$ ipython --no-banner

In [1]: import numpy as np

In [2]: from numpy import linalg as LA

In [3]: np.set_printoptions(precision=3, suppress=True, linewidth=200, legacy="1.25")

In [4]: def rd(a):
   ...:     return np.round(a, 3) + 0
   ...: 

In [5]: A = np.load("layer9.npy")

In [6]: print(A)
[[  6 -16   2   6  12  -4  12 -16 -16]
 [  0   0   0   0   0   0   0   0   0]
 [  3  -8   1   3   6  -2   6  -8  -8]
 [  0   0   0   0   0   0   0   0   0]]

In [7]: rng = np.random.default_rng(272323)

In [8]: A2 = A + rng.integers(-2, 3, (4, 1)) @ rng.integers(-2, 3, (1, 9))

In [9]: print(A2)
[[  8 -17   3   6  10  -6  10 -18 -15]
 [  4  -2   2   0  -4  -4  -4  -4   2]
 [ -1  -6  -1   3  10   2  10  -4 -10]
 [  4  -2   2   0  -4  -4  -4  -4   2]]

In [10]: print(LA.matrix_rank(A2 - A, tol=1e-8))
1

In [11]: print(A2 - A)
[[ 2 -1  1  0 -2 -2 -2 -2  1]
 [ 4 -2  2  0 -4 -4 -4 -4  2]
 [-4  2 -2  0  4  4  4  4 -2]
 [ 4 -2  2  0 -4 -4 -4 -4  2]]

In [12]: print(np.allclose(A[:-1].T @ LA.lstsq(A[:-1].T, A[-1])[0], A[-1]))
True

In [13]: print(rd(np.trace(LA.pinv(A) @ A)))
1.0

In [14]: print(np.unique(A.round(6), axis=0).shape)
(3, 9)

In [15]: J = np.load("data.npy")

In [16]: print(J)
[[ 2  3  4  5  6]
 [ 7  8  9 10 11]
 [12 13 14 15 16]
 [17 18 19 20 21]]

In [17]: x = np.array([5, 8, 7, 5, 7])

In [18]: print(J * x)
[[ 10  24  28  25  42]
 [ 35  64  63  50  77]
 [ 60 104  98  75 112]
 [ 85 144 133 100 147]]

In [19]: print(J @ np.ones(5))
[20. 45. 70. 95.]

In [20]: print(np.sign((J @ x).round(6)))
[1 1 1 1]

In [21]: print(LA.norm(J @ x) <= LA.norm(J, 2) * LA.norm(x) + 1e-9)
True

In [22]: print(J @ np.eye(5)[2])
[ 4.  9. 14. 19.]

In [23]: U, sig, VT = LA.svd(J)

In [24]: vecs = VT[:(sig > 1e-8).sum()]

In [25]: x = J[3] + -1 * J[2] + rng.integers(2) * np.eye(5)[2]

In [26]: print(x)
[5. 5. 5. 5. 5.]

In [27]: print(rd(vecs.T @ vecs))
[[ 0.6  0.4  0.2  0.  -0.2]
 [ 0.4  0.3  0.2  0.1  0. ]
 [ 0.2  0.2  0.2  0.2  0.2]
 [ 0.   0.1  0.2  0.3  0.4]
 [-0.2  0.   0.2  0.4  0.6]]

In [28]: print(np.allclose(vecs.T @ vecs @ x, x))
True

In [29]: print(rd(np.diag(vecs.T @ vecs)))
[0.6 0.3 0.2 0.3 0.6]

In [30]: print(rd(LA.norm(x - vecs.T @ vecs @ x)))
0.0

In [31]: r = LA.matrix_rank(J)

In [32]: print(r)
2

In [33]: ns = LA.svd(J)[2][r:].T

In [34]: print(LA.matrix_rank(J.T @ J), LA.matrix_rank(J @ J.T))
2 2

In [35]: print([int(LA.matrix_rank(J[:i])) for i in range(1, len(J) + 1)])
[1, 2, 2, 2]

In [36]: print(ns.shape)
(5, 3)

In [37]: print(np.allclose(J @ ns, 0))
True

In [38]: print([int(LA.matrix_rank(np.delete(J, i, axis=0))) for i in range(4)])
[2, 2, 2, 2]

In [39]: print(LA.matrix_rank(J, rtol=0.1))
1

In [40]: print(LA.cond(J) > 100)
True

In [41]: mat = np.diag(np.array([0, 3, -3, 2, -3, 0]))

In [42]: print(mat)
[[ 0  0  0  0  0  0]
 [ 0  3  0  0  0  0]
 [ 0  0 -3  0  0  0]
 [ 0  0  0  2  0  0]
 [ 0  0  0  0 -3  0]
 [ 0  0  0  0  0  0]]

In [43]: print(np.allclose(mat[:-1].T @ LA.lstsq(mat[:-1].T, mat[-1])[0], mat[-1]))
True

In [44]: print(np.unique(mat.round(6), axis=0).shape)
(5, 6)

In [45]: print(rd(mat @ LA.pinv(mat) @ mat))
[[ 0.  0.  0.  0.  0.  0.]
 [ 0.  3.  0.  0.  0.  0.]
 [ 0.  0. -3.  0.  0.  0.]
 [ 0.  0.  0.  2.  0.  0.]
 [ 0.  0.  0.  0. -3.  0.]
 [ 0.  0.  0.  0.  0.  0.]]

In [46]: print(rd(np.trace(LA.pinv(mat) @ mat)))
4.0

In [47]: r = LA.matrix_rank(mat)

In [48]: print(r)
4

In [49]: ns = LA.svd(mat)[2][r:].T

In [50]: print([int(LA.matrix_rank(np.delete(mat, i, axis=0))) for i in range(6)])
[4, 3, 3, 3, 3, 4]

In [51]: print(ns.shape)
(6, 2)

In [52]: print(np.allclose(mat @ ns, 0))
True

In [53]: U, sig, VT = LA.svd(mat)

In [54]: vecs = VT[:(sig > 1e-8).sum()]

In [55]: x = mat[3] + 4 * mat[0] + rng.integers(2) * np.eye(6)[0]

In [56]: print(x)
[1. 0. 0. 2. 0. 0.]

In [57]: print(vecs.T @ vecs)
[[0. 0. 0. 0. 0. 0.]
 [0. 1. 0. 0. 0. 0.]
 [0. 0. 1. 0. 0. 0.]
 [0. 0. 0. 1. 0. 0.]
 [0. 0. 0. 0. 1. 0.]
 [0. 0. 0. 0. 0. 0.]]

In [58]: print(rd(LA.norm(x - vecs.T @ vecs @ x)))
1.0

In [59]: print(mat @ mat.T)
[[0 0 0 0 0 0]
 [0 9 0 0 0 0]
 [0 0 9 0 0 0]
 [0 0 0 4 0 0]
 [0 0 0 0 9 0]
 [0 0 0 0 0 0]]

In [60]: print(mat.T @ mat)
[[0 0 0 0 0 0]
 [0 9 0 0 0 0]
 [0 0 9 0 0 0]
 [0 0 0 4 0 0]
 [0 0 0 0 9 0]
 [0 0 0 0 0 0]]

In [61]: arr = np.load("m.npy")

In [62]: print(arr)
[[ 2.2 -0.6 -1.8  0.1  1.4  0.8 -1.2  0.5 -0.5]
 [-1.1 -0.7 -4.2 -1.1 -0.3 -0.8 -0.4  1.4 -0.2]
 [ 0.2  0.6  0.  -1.3  1.  -0.2  0.9 -0.2 -1.6]
 [-1.3  0.3 -1.2 -2.  -1.3  0.5  0.4 -0.7 -0.8]
 [-2.  -0.9  1.2  0.3  2.2 -0.3  0.1  0.7 -0.1]
 [ 0.9  2.1  5.4 -1.3  0.5  1.5 -0.8  0.   0.7]
 [-0.7 -1.4 -6.9  0.4 -0.2 -1.1 -2.8 -2.1 -1.7]
 [ 0.7 -1.7  2.1 -1.  -0.8  1.2 -0.9 -0.6  0. ]
 [ 0.7 -1.9 -1.5 -1.1  1.2 -0.1 -2.2 -0.4 -0.4]
 [ 0.1 -0.7  3.   0.9  0.7 -0.6 -1.3 -0.2  1.5]
 [-0.7  1.9  3.   1.4  0.2  0.9 -0.6 -0.1  0. ]
 [ 0.7  0.4  0.3  0.1 -1.9 -1.9 -1.  -0.7  0. ]]

In [63]: A2 = np.c_[arr[:, :7] @ np.array([[3, 0, 0, 2, 0, 3, 0],
    ...:     [0, 2, 1, 0, 1, 1, 2],
    ...:     [1, 2, 1, 0, 1, 1, 1],
    ...:     [0, 2, 2, 1, 3, 1, 0],
    ...:     [1, 3, 2, 1, 3, 0, 0],
    ...:     [0, 0, 1, 1, 1, 3, 3],
    ...:     [1, 3, 1, 2, 2, 1, 1]]), np.array([1, 0, 1, 1, 1, 1, 1, 2, 0, 1, 0, 1])]

In [64]: print(rd(A2))
[[  5.   -4.    0.2   4.3   0.5   5.5  -1.8   1. ]
 [ -8.2 -14.1  -8.9  -5.2 -10.7 -12.1  -8.4   0. ]
 [  2.5   4.3   0.7   1.7   1.3   0.2   1.5   1. ]
 [ -6.   -8.5  -6.6  -4.6  -9.5  -4.9   1.3   1. ]
 [ -2.5   8.1   5.1  -1.6   7.7  -6.2  -1.4   1. ]
 [  7.8  11.5   6.6   0.9   5.   12.6  13.3   1. ]
 [-12.  -24.8 -11.8  -7.9 -14.4 -16.1 -15.8   1. ]
 [  2.5  -6.3  -2.9  -1.   -5.6   4.2   1.4   2. ]
 [ -0.4 -12.   -5.5  -3.   -7.6  -4.9  -7.8   0. ]
 [  2.7   4.6   3.6  -1.4   3.9   0.4  -1.5   1. ]
 [  0.5  11.4   8.4  -0.1   9.4   6.3   8.9   0. ]
 [ -0.5  -7.1  -5.8  -4.3  -8.6  -3.8  -5.6   1. ]]

In [65]: print(rd(LA.norm(LA.qr(arr)[0].T @ A2, axis=0) ** 2 / ((A2 ** 2).sum(axis=0) + 1e-12)))
[1.    1.    1.    1.    1.    1.    1.    0.675]

In [66]: print(LA.matrix_rank(A2))
8
